% python3 -q
>>> import numpy as np
>>> np.set_printoptions(precision=1, suppress=True, linewidth=160)
>>> J = np.load("data.npy")
>>> print(J)
[[ 45  29 -22]
 [ 29 287 -11]
 [-22 -11 154]]
>>> # symmetric
>>> print(np.round(np.linalg.eigvals(J).sum().real, 1))
486.0
>>> Q, vecs = np.linalg.qr(J[:, :2])[0], np.linalg.qr(J[:, 2:])[0]
>>> sig = np.linalg.svd(Q.T @ vecs, compute_uv=False)
>>> print(sig)
[0.6]
>>> vals, vecs = np.linalg.eig(J)
>>> print(vals)
[ 37.9 291.8 156.3]
>>> Q, r_ = np.linalg.qr(J)
>>> print(np.round(Q.T @ Q, 1) + 0)
[[1. 0. 0.]
 [0. 1. 0.]
 [0. 0. 1.]]
>>> vec = np.array([1, 1, 2])
>>> target = J @ vec
>>> c, lr = np.zeros(3), 1 / np.linalg.norm(J, 2) ** 2
>>> for i in range(5):
...     c -= lr * J.T @ (J @ c - target)
...     if i % 1 == 0: print(i, round(np.linalg.norm(J @ c - target), 1))
... 
0 218.2
1 158.6
2 117.1
3 88.6
4 69.7
>>> print(round(float(np.linalg.cond(J)), 1))
7.7
>>> print(c.round(1) + 0)
[0.  1.1 1.5]
>>> r0 = np.array([-1, -3])
>>> arr = -2 * np.eye(2) + np.outer(r0, r0)
>>> print(arr)
[[-1.  3.]
 [ 3.  7.]]
>>> # equal to its transpose
>>> vals, vecs = np.linalg.eig(arr)
>>> print(np.round(arr @ vecs[:, 0] - vals[0] * vecs[:, 0], 1) + 0)
[0. 0.]
>>> print(np.prod(vals))
-16.0
>>> print(np.sort(np.linalg.eigvals(arr.T)))
[-2.  8.]
>>> print(vals)
[-2.  8.]
>>> Q = arr.astype(float).copy()
>>> for j in range(2):
...     Q[:, j] -= Q[:, :j] @ (Q[:, :j].T @ Q[:, j])
...     Q[:, j] /= np.linalg.norm(Q[:, j])
... 
>>> print(Q)
[[-0.3  0.9]
 [ 0.9  0.3]]
>>> E = np.array([[0.8, 0.0, 0.0, 0.6],
...     [0.0, 1.0, 0.0, 0.0],
...     [0.0, 0.0, 1.0, 0.0],
...     [-0.6, 0.0, 0.0, 0.8]])
>>> print(E)
[[ 0.8  0.   0.   0.6]
 [ 0.   1.   0.   0. ]
 [ 0.   0.   1.   0. ]
 [-0.6  0.   0.   0.8]]
>>> vec = np.array([-2, 2, -3, 3])
>>> print(round(np.linalg.det(E), 1))
1.0
>>> print(np.linalg.inv(E))
[[ 0.8  0.   0.  -0.6]
 [ 0.   1.   0.   0. ]
 [ 0.   0.   1.   0. ]
 [ 0.6  0.   0.   0.8]]
>>> print(E.T @ (E @ vec))
[-2.  2. -3.  3.]
>>> print(np.abs(np.linalg.eigvals(E)))
[1. 1. 1. 1.]
>>> print(np.round(np.linalg.norm(vec), 1), round(np.linalg.norm(E @ vec), 1))
5.1 5.1
>>> print([p for p in range(1, 25) if np.allclose(np.linalg.matrix_power(E, p), np.eye(4))])
[]
>>> print(np.allclose(E, E.T))
False
>>> print(np.linalg.matrix_power(E, 3))
[[-0.4  0.   0.   0.9]
 [ 0.   1.   0.   0. ]
 [ 0.   0.   1.   0. ]
 [-0.9  0.   0.  -0.4]]
>>> assert E == E.T
Traceback (most recent call last):
  File "<python-input-42>", line 1, in <module>
    assert E == E.T
           ^^^^^^^^
ValueError: The truth value of an array with more than one element is ambiguous. Use a.any() or a.all()
>>> print((E - E.T) / 2)
[[ 0.   0.   0.   0.6]
 [ 0.   0.   0.   0. ]
 [ 0.   0.   0.   0. ]
 [-0.6  0.   0.   0. ]]
>>> print(E @ E)
[[ 0.3  0.   0.   1. ]
 [ 0.   1.   0.   0. ]
 [ 0.   0.   1.   0. ]
 [-1.   0.   0.   0.3]]
>>> print(round(np.einsum("ij,ji->", E, E), 1))
2.6
>>> print(np.poly(E))
[ 1.  -3.6  5.2 -3.6  1. ]
>>> print(np.kron(np.eye(2, dtype=int), E))
[[ 0.8  0.   0.   0.6  0.   0.   0.   0. ]
 [ 0.   1.   0.   0.   0.   0.   0.   0. ]
 [ 0.   0.   1.   0.   0.   0.   0.   0. ]
 [-0.6  0.   0.   0.8 -0.   0.   0.   0. ]
 [ 0.   0.   0.   0.   0.8  0.   0.   0.6]
 [ 0.   0.   0.   0.   0.   1.   0.   0. ]
 [ 0.   0.   0.   0.   0.   0.   1.   0. ]
 [-0.   0.   0.   0.  -0.6  0.   0.   0.8]]
>>> U, sig, VT = np.linalg.svd(E, full_matrices=False)
>>> print(np.cumsum(sig ** 2) / np.sum(sig ** 2))
[0.2 0.5 0.8 1. ]
>>> print(sig / sig[0])
[1. 1. 1. 1.]
>>> print(np.sqrt((sig ** 2).sum()), round(np.linalg.norm(E), 1))
2.0 2.0
>>> print(VT @ VT.T)
[[1. 0. 0. 0.]
 [0. 1. 0. 0.]
 [0. 0. 1. 0.]
 [0. 0. 0. 1.]]
>>> print(np.round(U.T @ E @ VT.T, 1) + 0)
[[1. 0. 0. 0.]
 [0. 1. 0. 0.]
 [0. 0. 1. 0.]
 [0. 0. 0. 1.]]
>>> other = np.array([[3, 3], [2, 2], [2, 3]])
>>> m1 = np.tile(other, (2, 3))
>>> print(m1)
[[3 3 3 3 3 3]
 [2 2 2 2 2 2]
 [2 3 2 3 2 3]
 [3 3 3 3 3 3]
 [2 2 2 2 2 2]
 [2 3 2 3 2 3]]
>>> print(np.abs(np.diag(np.linalg.qr(m1)[1])) > 1e-9)
[ True  True False False False False]
>>> print(np.allclose(m1[:-1].T @ np.linalg.lstsq(m1[:-1].T, m1[-1])[0], m1[-1]))
True
>>> print(round(np.trace(np.linalg.pinv(m1) @ m1), 1))
2.0
